$ python -q
>>> import numpy as np
>>> import numpy.linalg as la
>>> np.set_printoptions(precision=2, suppress=True, linewidth=100)
>>> J = np.load("out14.npy")
>>> J
array([[0.19, 0.19, 0.11, 0.06, 0.32],
       [0.19, 0.19, 0.11, 0.06, 0.32],
       [0.11, 0.11, 0.06, 0.04, 0.18],
       [0.06, 0.06, 0.04, 0.02, 0.11],
       [0.32, 0.32, 0.18, 0.11, 0.53]])
>>> # symmetric, so the eigenvalues are real
>>> left, s, VT = la.svd(J)
>>> V = VT[:(s > 1e-8).sum()]
>>> rng = np.random.default_rng(4699)
>>> x0 = J[3] + -2 * J[4] + rng.integers(2) * np.eye(5)[4]
>>> x0
array([-0.58, -0.58, -0.32, -0.19, -0.96])
>>> round(la.norm(x0 - V.T @ V @ x0), 2)
np.float64(0.0)
>>> np.allclose(V.T @ V @ x0, x0)
True
>>> V.T @ V
array([[0.19, 0.19, 0.11, 0.06, 0.32],
       [0.19, 0.19, 0.11, 0.06, 0.32],
       [0.11, 0.11, 0.06, 0.04, 0.18],
       [0.06, 0.06, 0.04, 0.02, 0.11],
       [0.32, 0.32, 0.18, 0.11, 0.53]])
>>> np.diag(V.T @ V)
array([0.19, 0.19, 0.06, 0.02, 0.53])
>>> left, s, VT = la.svd(J)
>>> np.argmax(s[:-1] / (s[1:] + 1e-6)) + 1
np.int64(1)
>>> out = left[:, :1] @ np.diag(s[:1]) @ VT[:1]
>>> np.round(la.norm(J - out, 2), 2), np.round(s[1], 2)
(np.float64(0.0), np.float64(0.0))
>>> out = np.array([[3, -2], [-3, 1], [-3, 0]])
>>> arr = np.kron(np.eye(3, dtype=int), out)
>>> arr
array([[ 3, -2,  0,  0,  0,  0],
       [-3,  1,  0,  0,  0,  0],
       [-3,  0,  0,  0,  0,  0],
       [ 0,  0,  3, -2,  0,  0],
       [ 0,  0, -3,  1,  0,  0],
       [ 0,  0, -3,  0,  0,  0],
       [ 0,  0,  0,  0,  3, -2],
       [ 0,  0,  0,  0, -3,  1],
       [ 0,  0,  0,  0, -3,  0]])
>>> x0 = np.array([-1, -1, 0, 3, -3, 3])
>>> y = arr @ x0
>>> np.round(la.solve(arr.T @ arr, arr.T @ y), 2) + 0
array([-1., -1.,  0.,  3., -3.,  3.])
>>> y = y + 0.02 * rng.normal(size=9)
>>> y
array([ -0.99,   1.98,   2.97,  -5.98,   3.02,   0.03, -15.01,  12.03,   9.  ])
>>> b, *_ = la.lstsq(arr, y)
>>> b
array([-0.99, -0.99, -0.01,  2.98, -3.  ,  3.  ])
>>> np.round(arr.T @ (y - arr @ b), 2) + 0
array([0., 0., 0., 0., 0., 0.])
>>> G = arr.T @ arr
>>> la.matrix_rank(G)
np.int64(6)
>>> (arr @ arr.T).shape
(9, 9)
>>> np.allclose(G, G.T)
True
>>> la.eigvalsh(G)[::-1]
array([30.21, 30.21, 30.21,  1.79,  1.79,  1.79])
>>> np.diag(G)
array([27,  5, 27,  5, 27,  5])
>>> Q, R = la.qr(arr)
>>> np.allclose(R.T @ R, arr.T @ arr)
True
>>> Q.round(2) + 0
array([[-0.58, -0.71,  0.  ,  0.  ,  0.  ,  0.  ],
       [ 0.58,  0.  ,  0.  ,  0.  ,  0.  ,  0.  ],
       [ 0.58, -0.71,  0.  ,  0.  ,  0.  ,  0.  ],
       [ 0.  ,  0.  , -0.58, -0.71,  0.  ,  0.  ],
       [ 0.  ,  0.  ,  0.58,  0.  ,  0.  ,  0.  ],
       [ 0.  ,  0.  ,  0.58, -0.71,  0.  ,  0.  ],
       [ 0.  ,  0.  ,  0.  ,  0.  , -0.58,  0.71],
       [ 0.  ,  0.  ,  0.  ,  0.  ,  0.58,  0.  ],
       [ 0.  ,  0.  ,  0.  ,  0.  ,  0.58,  0.71]])
>>> np.abs(np.diag(R))
array([5.2 , 1.41, 5.2 , 1.41, 5.2 , 1.41])
>>> np.round(abs(R[0, 0]), 2), np.round(la.norm(arr[:, 0]), 2)
(np.float64(5.2), np.float64(5.2))
